In [1]: import numpy as np

In [2]: import numpy.linalg as la

In [3]: np.set_printoptions(suppress=True, linewidth=100)

In [4]: def tidy(a):
   ...:     return np.round(a, 3) + 0
   ...: 

In [5]: feats = np.loadtxt("out4.csv", delimiter=",")

In [6]: feats
Out[6]: 
array([[-0.905, -0.69 , -4.366,  0.85 , -2.135,  2.619, -1.524,  2.771,  1.297],
       [-0.361,  1.919,  0.555, -1.194,  4.082, -2.579,  0.648, -1.25 ,  1.275],
       [ 0.064,  1.735,  0.13 , -2.345,  3.56 , -1.655, -0.879,  2.828,  1.909],
       [-0.157,  1.491, -3.73 , -0.67 , -2.499,  0.241, -2.32 , -2.543, -2.152],
       [-0.109, -1.297,  3.446, -1.576, -2.166,  0.266,  4.118, -2.712,  0.517],
       [-2.044, -0.478, -3.366,  1.611, -0.212,  4.259, -0.196, -0.79 ,  1.736],
       [-0.169,  1.587, -1.93 , -1.914,  3.17 ,  5.066, -1.394, -0.045,  0.519],
       [-3.48 ,  3.54 ,  0.273,  4.94 , -0.614, -2.919, -1.073, -0.384,  0.397],
       [-4.611,  2.116, -1.92 , -0.891, -2.779, -2.161, -0.666, -2.26 , -2.159],
       [ 0.516, -3.709, -1.383, -3.389, -0.061,  2.16 , -0.017,  1.481,  0.505],
       [ 1.299,  6.247, -1.078, -0.273, -0.727, -0.065,  0.793, -0.769,  3.105]])

In [7]: T = np.stack([feats, 2 * feats, feats[::-1]])

In [8]: la.matrix_rank(T)
Out[8]: array([9, 9, 9])

In [9]: la.matrix_rank(T.reshape(3, -1))
Out[9]: np.int64(2)

In [10]: (T @ feats.T).shape
Out[10]: (3, 11, 11)

In [11]: hat = feats @ la.solve(feats.T @ feats, feats.T)

In [12]: tidy(np.diag(hat))
Out[12]: array([0.691, 0.86 , 0.689, 0.884, 0.787, 0.746, 0.918, 0.895, 0.95 , 0.669, 0.91 ])

In [13]: tidy(hat @ feats[:, 0])
Out[13]: array([-0.905, -0.361,  0.064, -0.157, -0.109, -2.044, -0.169, -3.48 , -4.611,  0.516,  1.299])

In [14]: B = np.c_[feats[:, :6] @ np.array([[-5, 4, 1, 4, 0, 1],
    ...:     [5, -5, 3, 1, 2, 4],
    ...:     [-2, 2, -1, 1, 5, 4],
    ...:     [-3, -2, -5, 2, -3, 1],
    ...:     [3, 5, 0, -3, -3, 3],
    ...:     [0, 2, -2, -4, -2, -3]]), np.array([0, 2, -1, 0, 2, -2, -2, 2, 1, -2, 1])]

In [15]: tidy(B)
Out[15]: 
array([[  0.852, -16.039,  -8.097, -11.047, -24.593, -34.541,   0.   ],
       [ 26.118,   7.711,  15.969,  -3.288,   3.107,  28.324,   2.   ],
       [ 25.81 ,  11.021,  20.174,  -6.629,   3.785,  20.824,  -1.   ],
       [ 10.213, -26.216,  10.914,   2.326,  -6.643, -18.003,   0.   ],
       [-14.602,   5.795,  -0.098,   3.995,  25.33 ,  -0.385,   2.   ],
       [  9.093,  -8.282, -16.685, -25.198, -30.501, -29.222,  -2.   ],
       [ 27.892,  17.339,   5.96 , -34.621, -20.376,  -9.143,  -2.   ],
       [ 17.892, -49.862, -11.995,  13.291,   1.305,  23.627,   2.   ],
       [ 31.811, -49.299,  12.434,  -3.049,   9.964,  -6.572,   1.   ],
       [ -8.375,  28.636,   3.397, -18.263,  -8.303, -29.904,  -2.   ],
       [ 25.534, -31.414,  22.613,  12.26 ,  10.234,  19.716,   1.   ]])

In [16]: tidy(la.norm(la.qr(feats)[0].T @ B, axis=0) ** 2 / ((B ** 2).sum(axis=0) + 1e-12))
Out[16]: array([1.   , 1.   , 1.   , 1.   , 1.   , 1.   , 0.838])

In [17]: tidy(la.lstsq(feats, B[:, 0])[0])
Out[17]: array([-5.,  5., -2., -3.,  3.,  0.,  0.,  0.,  0.])

In [18]: tidy(la.norm(B - feats @ la.lstsq(feats, B)[0], axis=0))
Out[18]: array([0.   , 0.   , 0.   , 0.   , 0.   , 0.   , 2.094])
